In [1]: import numpy as np

In [2]: import numpy.linalg as la

In [3]: np.set_printoptions(precision=1, suppress=True, linewidth=120, sign=" ")

In [4]: Y = np.array([[3, 1], [6, 4], [3, 4]])

In [5]: J = np.kron(np.eye(3, dtype=int), Y)

In [6]: J
Out[6]: 
array([[ 3,  1,  0,  0,  0,  0],
       [ 6,  4,  0,  0,  0,  0],
       [ 3,  4,  0,  0,  0,  0],
       [ 0,  0,  3,  1,  0,  0],
       [ 0,  0,  6,  4,  0,  0],
       [ 0,  0,  3,  4,  0,  0],
       [ 0,  0,  0,  0,  3,  1],
       [ 0,  0,  0,  0,  6,  4],
       [ 0,  0,  0,  0,  3,  4]])

In [7]: Y = np.c_[J[:, :1] @ np.array([[-1]]), np.array([3, 1, -3, 3, 3, -1, -1, 0, 3])]

In [8]: Y
Out[8]: 
array([[-3,  3],
       [-6,  1],
       [-3, -3],
       [ 0,  3],
       [ 0,  3],
       [ 0, -1],
       [ 0, -1],
       [ 0,  0],
       [ 0,  3]])

In [9]: la.matrix_rank(Y)
Out[9]: np.int64(2)

In [10]: q, R = la.qr(J)

In [11]: np.abs(np.diag(R))
Out[11]: array([ 7.3,  2.2,  7.3,  2.2,  7.3,  2.2])

In [12]: R
Out[12]: 
array([[-7.3, -5.3,  0. ,  0. ,  0. ,  0. ],
       [ 0. , -2.2,  0. ,  0. ,  0. ,  0. ],
       [ 0. ,  0. , -7.3, -5.3,  0. ,  0. ],
       [ 0. ,  0. ,  0. ,  2.2,  0. ,  0. ],
       [ 0. ,  0. ,  0. ,  0. , -7.3, -5.3],
       [ 0. ,  0. ,  0. ,  0. ,  0. , -2.2]])

In [13]: q.round(1) + 0
Out[13]: 
array([[-0.4,  0.5,  0. ,  0. ,  0. ,  0. ],
       [-0.8,  0.2,  0. ,  0. ,  0. ,  0. ],
       [-0.4, -0.8,  0. ,  0. ,  0. ,  0. ],
       [ 0. ,  0. , -0.4, -0.5,  0. ,  0. ],
       [ 0. ,  0. , -0.8, -0.2,  0. ,  0. ],
       [ 0. ,  0. , -0.4,  0.8,  0. ,  0. ],
       [ 0. ,  0. ,  0. ,  0. , -0.4,  0.5],
       [ 0. ,  0. ,  0. ,  0. , -0.8,  0.2],
       [ 0. ,  0. ,  0. ,  0. , -0.4, -0.8]])

In [14]: data = np.load("mat.npy")

In [15]: data.round(1) + 0
Out[15]: 
array([[ 0.1,  0.1,  0.2,  0. ,  0. ,  0. ,  0.1,  0.2,  0. ,  0.1, -0.1],
       [ 0.1,  0.1,  0.2,  0. ,  0. ,  0. ,  0.1,  0.2,  0. ,  0.1, -0.1],
       [ 0.2,  0.2,  0.2,  0. ,  0. ,  0. ,  0.2,  0.2,  0. ,  0.2, -0.1],
       [ 0. ,  0. ,  0. ,  0. ,  0. ,  0. ,  0. ,  0. ,  0. ,  0. ,  0. ],
       [ 0. ,  0. ,  0. ,  0. ,  0. ,  0. ,  0. ,  0. ,  0. ,  0. ,  0. ],
       [ 0. ,  0. ,  0. ,  0. ,  0. ,  0. ,  0. ,  0. ,  0. ,  0. ,  0. ],
       [ 0.1,  0.1,  0.2,  0. ,  0. ,  0. ,  0.1,  0.2,  0. ,  0.1, -0.1],
       [ 0.2,  0.2,  0.2,  0. ,  0. ,  0. ,  0.2,  0.2,  0. ,  0.2, -0.1],
       [ 0. ,  0. ,  0. ,  0. ,  0. ,  0. ,  0. ,  0. ,  0. ,  0. ,  0. ],
       [ 0.1,  0.1,  0.2,  0. ,  0. ,  0. ,  0.1,  0.2,  0. ,  0.1, -0.1],
       [-0.1, -0.1, -0.1,  0. ,  0. ,  0. , -0.1, -0.1,  0. , -0.1,  0. ]])

In [16]: ev, evecs = la.eigh(data)

In [17]: np.round(la.eigvalsh(data @ data), 1) + 0
Out[17]: array([ 0.,  0.,  0.,  0.,  0.,  0.,  0.,  0.,  0.,  0.,  1.])

In [18]: ev.round(1) + 0
Out[18]: array([ 0.,  0.,  0.,  0.,  0.,  0.,  0.,  0.,  0.,  0.,  1.])

In [19]: np.abs(evecs[:, -1])
Out[19]: array([ 0.3,  0.3,  0.5,  0.1,  0.1,  0.1,  0.3,  0.5,  0.1,  0.3,  0.2])

In [20]: np.round(evecs.T @ evecs, 1) + 0
Out[20]: 
array([[ 1.,  0.,  0.,  0.,  0.,  0.,  0.,  0.,  0.,  0.,  0.],
       [ 0.,  1.,  0.,  0.,  0.,  0.,  0.,  0.,  0.,  0.,  0.],
       [ 0.,  0.,  1.,  0.,  0.,  0.,  0.,  0.,  0.,  0.,  0.],
       [ 0.,  0.,  0.,  1.,  0.,  0.,  0.,  0.,  0.,  0.,  0.],
       [ 0.,  0.,  0.,  0.,  1.,  0.,  0.,  0.,  0.,  0.,  0.],
       [ 0.,  0.,  0.,  0.,  0.,  1.,  0.,  0.,  0.,  0.,  0.],
       [ 0.,  0.,  0.,  0.,  0.,  0.,  1.,  0.,  0.,  0.,  0.],
       [ 0.,  0.,  0.,  0.,  0.,  0.,  0.,  1.,  0.,  0.,  0.],
       [ 0.,  0.,  0.,  0.,  0.,  0.,  0.,  0.,  1.,  0.,  0.],
       [ 0.,  0.,  0.,  0.,  0.,  0.,  0.,  0.,  0.,  1.,  0.],
       [ 0.,  0.,  0.,  0.,  0.,  0.,  0.,  0.,  0.,  0.,  1.]])

In [21]: np.round(la.svd(data, compute_uv=False), 1) + 0
Out[21]: array([ 1.,  0.,  0.,  0.,  0.,  0.,  0.,  0.,  0.,  0.,  0.])

In [22]: round(ev.sum(), 1), np.trace(data)
Out[22]: (np.float64(1.0), np.float64(1.0))

In [23]: np.unique(ev.round(6) + 0, return_counts=True)[1]
Out[23]: array([ 10,   1])
